$ python -q
>>> import numpy as np
>>> np.set_printoptions(precision=2, suppress=True, linewidth=140, floatmode="fixed")
>>> def rd(a):
...     return np.round(a, 2) + 0
... 
>>> K = np.arange(65).reshape(5, 13) + 4
>>> K
array([[ 4,  5,  6,  7,  8,  9, 10, 11, 12, 13, 14, 15, 16],
       [17, 18, 19, 20, 21, 22, 23, 24, 25, 26, 27, 28, 29],
       [30, 31, 32, 33, 34, 35, 36, 37, 38, 39, 40, 41, 42],
       [43, 44, 45, 46, 47, 48, 49, 50, 51, 52, 53, 54, 55],
       [56, 57, 58, 59, 60, 61, 62, 63, 64, 65, 66, 67, 68]])
>>> # rows and columns are dependent
>>> print([round(float(x), 2) for x in np.linalg.svd(K, compute_uv=False)[:3]])
[327.01, 13.67, 0.0]
>>> rk = np.linalg.matrix_rank(K)
>>> rk
np.int64(2)
>>> ns = np.linalg.svd(K)[2][rk:].T
>>> [int(np.linalg.matrix_rank(K[:, :j + 1])) for j in range(13)]
[1, 2, 2, 2, 2, 2, 2, 2, 2, 2, 2, 2, 2]
>>> ns.shape
(13, 11)
>>> np.linalg.matrix_rank(K.T @ K), np.linalg.matrix_rank(K @ K.T)
(np.int64(2), np.int64(2))
>>> T = np.stack([K, 3 * K, K[::-1]])
>>> T.sum(axis=0)
array([[ 72,  77,  82,  87,  92,  97, 102, 107, 112, 117, 122, 127, 132],
       [111, 116, 121, 126, 131, 136, 141, 146, 151, 156, 161, 166, 171],
       [150, 155, 160, 165, 170, 175, 180, 185, 190, 195, 200, 205, 210],
       [189, 194, 199, 204, 209, 214, 219, 224, 229, 234, 239, 244, 249],
       [228, 233, 238, 243, 248, 253, 258, 263, 268, 273, 278, 283, 288]])
>>> T.shape
(3, 5, 13)
>>> rd(np.linalg.norm(T, axis=(1, 2)))
array([327.29, 981.88, 327.29])
>>> np.linalg.matrix_rank(T)
array([2, 2, 2])
>>> f = np.array([4, 8])
>>> np.cross(K[2, :3], K[0, :3])
array([ 26, -52,  26])
>>> np.correlate(K[2], K[0], "full")
array([ 480,  946, 1397, 1832, 2250, 2650, 3031, 3392, 3732, 4050, 4345, 4616, 4862, 4304, 3773, 3270, 2796, 2352, 1939, 1558, 1210,  896,
        617,  374,  168])
>>> print(np.array([np.convolve(row, f, "same") for row in K]))
[[ 16  52  64  76  88 100 112 124 136 148 160 172 184]
 [ 68 208 220 232 244 256 268 280 292 304 316 328 340]
 [120 364 376 388 400 412 424 436 448 460 472 484 496]
 [172 520 532 544 556 568 580 592 604 616 628 640 652]
 [224 676 688 700 712 724 736 748 760 772 784 796 808]]
